% python3 -q
>>> import numpy as np
>>> np.set_printoptions(precision=1, suppress=True, linewidth=140, legacy="1.25")
>>> tidy = lambda a: np.round(a, 1) + 0
>>> data = np.loadtxt("arr.csv", delimiter=",")
>>> data
array([[3., 0., 3., 0., 0., 3., 0., 2., 1., 2., 0., 0.],
       [0., 2., 0., 2., 2., 0., 0., 0., 0., 0., 2., 3.],
       [3., 0., 2., 0., 0., 3., 0., 2., 1., 1., 0., 0.],
       [0., 2., 0., 3., 0., 0., 1., 0., 0., 0., 2., 3.],
       [0., 2., 0., 2., 2., 0., 1., 0., 0., 0., 0., 3.],
       [0., 0., 0., 0., 0., 0., 0., 0., 1., 1., 0., 0.],
       [0., 0., 0., 3., 1., 0., 1., 0., 0., 0., 3., 1.],
       [0., 0., 3., 0., 0., 0., 0., 2., 1., 2., 0., 0.],
       [2., 0., 0., 0., 0., 3., 0., 0., 2., 0., 0., 0.],
       [2., 0., 1., 0., 0., 0., 0., 3., 3., 0., 0., 0.],
       [0., 2., 0., 3., 0., 0., 0., 0., 0., 0., 3., 0.],
       [0., 0., 0., 0., 1., 0., 0., 0., 0., 0., 2., 0.]])
>>> f = np.array([0, -2])
>>> np.cross(data[10, :3], data[6, :3])
array([0., 0., 0.])
>>> f = np.array([1, 1, 0, 1, 0, 0, 1, 1, 3, 0, 1, 3])
>>> out = data + np.outer(f, np.eye(12)[0])
>>> out
array([[4., 0., 3., 0., 0., 3., 0., 2., 1., 2., 0., 0.],
       [1., 2., 0., 2., 2., 0., 0., 0., 0., 0., 2., 3.],
       [3., 0., 2., 0., 0., 3., 0., 2., 1., 1., 0., 0.],
       [1., 2., 0., 3., 0., 0., 1., 0., 0., 0., 2., 3.],
       [0., 2., 0., 2., 2., 0., 1., 0., 0., 0., 0., 3.],
       [0., 0., 0., 0., 0., 0., 0., 0., 1., 1., 0., 0.],
       [1., 0., 0., 3., 1., 0., 1., 0., 0., 0., 3., 1.],
       [1., 0., 3., 0., 0., 0., 0., 2., 1., 2., 0., 0.],
       [5., 0., 0., 0., 0., 3., 0., 0., 2., 0., 0., 0.],
       [2., 0., 1., 0., 0., 0., 0., 3., 3., 0., 0., 0.],
       [1., 2., 0., 3., 0., 0., 0., 0., 0., 0., 3., 0.],
       [3., 0., 0., 0., 1., 0., 0., 0., 0., 0., 2., 0.]])
>>> np.linalg.matrix_rank(np.linalg.inv(out) - np.linalg.inv(data), tol=1e-8)
1
>>> out = np.linalg.inv(data)
>>> tidy(np.linalg.det(data) * out)
array([[ 4416.,     0., -3864.,     0.,     0.,  -552.,     0., -2208.,  -552.,  1104.,     0.,     0.],
       [    0.,  -900.,     0.,   360.,   990.,     0., -1350.,     0.,     0.,     0.,   930.,  1170.],
       [ 3588.,     0., -4692.,     0.,     0., -3036.,     0.,   276.,  1104.,   552.,     0.,     0.],
       [    0.,   720.,     0.,  -840.,  -240.,     0.,  1080.,     0.,     0.,     0.,   360., -2040.],
       [    0.,   240.,     0., -1200.,   840.,     0.,   360.,     0.,     0.,     0.,   120.,   240.],
       [-3496.,     0.,  3864.,     0.,     0.,   552.,     0.,  1288.,   552., -1104.,     0.,     0.],
       [    0., -3000.,     0.,  1200.,  1920.,     0.,  -360.,     0.,     0.,     0.,  -120.,  2520.],
       [-4968.,     0.,  6072.,     0.,     0.,  1656.,     0.,  1104., -1104.,  -552.,     0.,     0.],
       [  828.,     0., -1932.,     0.,     0.,  -276.,     0.,   276.,  1104.,   552.,     0.,     0.],
       [ -828.,     0.,  1932.,     0.,     0.,  3036.,     0.,  -276., -1104.,  -552.,     0.,     0.],
       [    0.,  -120.,     0.,   600.,  -420.,     0.,  -180.,     0.,     0.,     0.,   -60.,  1260.],
       [    0.,   960.,     0.,   720.,  -780.,     0.,    60.,     0.,     0.,     0.,  -900.,  -420.]])
>>> (np.abs(out) > 1e-9).astype(int)
array([[1, 0, 1, 0, 0, 1, 0, 1, 1, 1, 0, 0],
       [0, 1, 0, 1, 1, 0, 1, 0, 0, 0, 1, 1],
       [1, 0, 1, 0, 0, 1, 0, 1, 1, 1, 0, 0],
       [0, 1, 0, 1, 1, 0, 1, 0, 0, 0, 1, 1],
       [0, 1, 0, 1, 1, 0, 1, 0, 0, 0, 1, 1],
       [1, 0, 1, 0, 0, 1, 0, 1, 1, 1, 0, 0],
       [0, 1, 0, 1, 1, 0, 1, 0, 0, 0, 1, 1],
       [1, 0, 1, 0, 0, 1, 0, 1, 1, 1, 0, 0],
       [1, 0, 1, 0, 0, 1, 0, 1, 1, 1, 0, 0],
       [1, 0, 1, 0, 0, 1, 0, 1, 1, 1, 0, 0],
       [0, 1, 0, 1, 1, 0, 1, 0, 0, 0, 1, 1],
       [0, 1, 0, 1, 1, 0, 1, 0, 0, 0, 1, 1]])
>>> tidy(np.linalg.cond(data))
48.3
>>> tidy(np.linalg.det(data) * np.linalg.det(out))
1.0
>>> def softmax(z):
...     e = np.exp(z - z.max(axis=-1, keepdims=True))
...     return e / e.sum(axis=-1, keepdims=True)
... 
>>> tidy(softmax(data[2]))
array([0.3, 0. , 0.1, 0. , 0. , 0.3, 0. , 0.1, 0. , 0. , 0. , 0. ])
>>> tidy(softmax(10 * data[2]))
array([0.5, 0. , 0. , 0. , 0. , 0.5, 0. , 0. , 0. , 0. , 0. , 0. ])
>>> tidy(softmax(data[2] + -2))
array([0.3, 0. , 0.1, 0. , 0. , 0.3, 0. , 0.1, 0. , 0. , 0. , 0. ])
>>> S = data @ data.T / np.sqrt(12)
>>> tidy(softmax(S + np.triu(np.full(S.shape, -np.inf), 1)))
array([[1. , 0. , 0. , 0. , 0. , 0. , 0. , 0. , 0. , 0. , 0. , 0. ],
       [0. , 1. , 0. , 0. , 0. , 0. , 0. , 0. , 0. , 0. , 0. , 0. ],
       [0.7, 0. , 0.3, 0. , 0. , 0. , 0. , 0. , 0. , 0. , 0. , 0. ],
       [0. , 0.2, 0. , 0.8, 0. , 0. , 0. , 0. , 0. , 0. , 0. , 0. ],
       [0. , 0.3, 0. , 0.2, 0.4, 0. , 0. , 0. , 0. , 0. , 0. , 0. ],
       [0.3, 0.1, 0.2, 0.1, 0.1, 0.2, 0. , 0. , 0. , 0. , 0. , 0. ],
       [0. , 0.2, 0. , 0.3, 0. , 0. , 0.5, 0. , 0. , 0. , 0. , 0. ],
       [0.4, 0. , 0.1, 0. , 0. , 0. , 0. , 0.4, 0. , 0. , 0. , 0. ],
       [0.3, 0. , 0.3, 0. , 0. , 0. , 0. , 0. , 0.3, 0. , 0. , 0. ],
       [0.2, 0. , 0.1, 0. , 0. , 0. , 0. , 0. , 0. , 0.7, 0. , 0. ],
       [0. , 0.1, 0. , 0.2, 0. , 0. , 0.2, 0. , 0. , 0. , 0.5, 0. ],
       [0. , 0.2, 0. , 0.1, 0.1, 0. , 0.2, 0. , 0. , 0. , 0.2, 0.1]])
>>> tidy(softmax(S))
array([[0.8, 0. , 0.2, 0. , 0. , 0. , 0. , 0. , 0. , 0. , 0. , 0. ],
       [0. , 0.5, 0. , 0.3, 0.2, 0. , 0. , 0. , 0. , 0. , 0. , 0. ],
       [0.7, 0. , 0.3, 0. , 0. , 0. , 0. , 0. , 0. , 0. , 0. , 0. ],
       [0. , 0.2, 0. , 0.6, 0.1, 0. , 0.1, 0. , 0. , 0. , 0.1, 0. ],
       [0. , 0.3, 0. , 0.2, 0.4, 0. , 0. , 0. , 0. , 0. , 0. , 0. ],
       [0.1, 0.1, 0.1, 0.1, 0.1, 0.1, 0.1, 0.1, 0.1, 0.1, 0.1, 0.1],
       [0. , 0.1, 0. , 0.2, 0. , 0. , 0.4, 0. , 0. , 0. , 0.2, 0. ],
       [0.4, 0. , 0.1, 0. , 0. , 0. , 0. , 0.4, 0. , 0.1, 0. , 0. ],
       [0.3, 0. , 0.3, 0. , 0. , 0. , 0. , 0. , 0.3, 0. , 0. , 0. ],
       [0.2, 0. , 0.1, 0. , 0. , 0. , 0. , 0. , 0. , 0.7, 0. , 0. ],
       [0. , 0.1, 0. , 0.2, 0. , 0. , 0.2, 0. , 0. , 0. , 0.5, 0. ],
       [0. , 0.2, 0. , 0.1, 0.1, 0. , 0.2, 0. , 0. , 0. , 0.2, 0.1]])
>>> arr = np.loadtxt("run10.csv", delimiter=",")
>>> arr
array([[1., 0., 0., 0., 0., 0., 0., 0.],
       [0., 0., 0., 0., 0., 0., 0., 1.],
       [0., 0., 0., 0., 1., 0., 0., 0.],
       [0., 0., 0., 0., 0., 1., 0., 0.],
       [0., 0., 0., 1., 0., 0., 0., 0.],
       [0., 1., 0., 0., 0., 0., 0., 0.],
       [0., 0., 1., 0., 0., 0., 0., 0.],
       [0., 0., 0., 0., 0., 0., 1., 0.]])
>>> arr.T @ arr
array([[1., 0., 0., 0., 0., 0., 0., 0.],
       [0., 1., 0., 0., 0., 0., 0., 0.],
       [0., 0., 1., 0., 0., 0., 0., 0.],
       [0., 0., 0., 1., 0., 0., 0., 0.],
       [0., 0., 0., 0., 1., 0., 0., 0.],
       [0., 0., 0., 0., 0., 1., 0., 0.],
       [0., 0., 0., 0., 0., 0., 1., 0.],
       [0., 0., 0., 0., 0., 0., 0., 1.]])
>>> tidy(np.linalg.norm(arr, axis=0))
array([1., 1., 1., 1., 1., 1., 1., 1.])
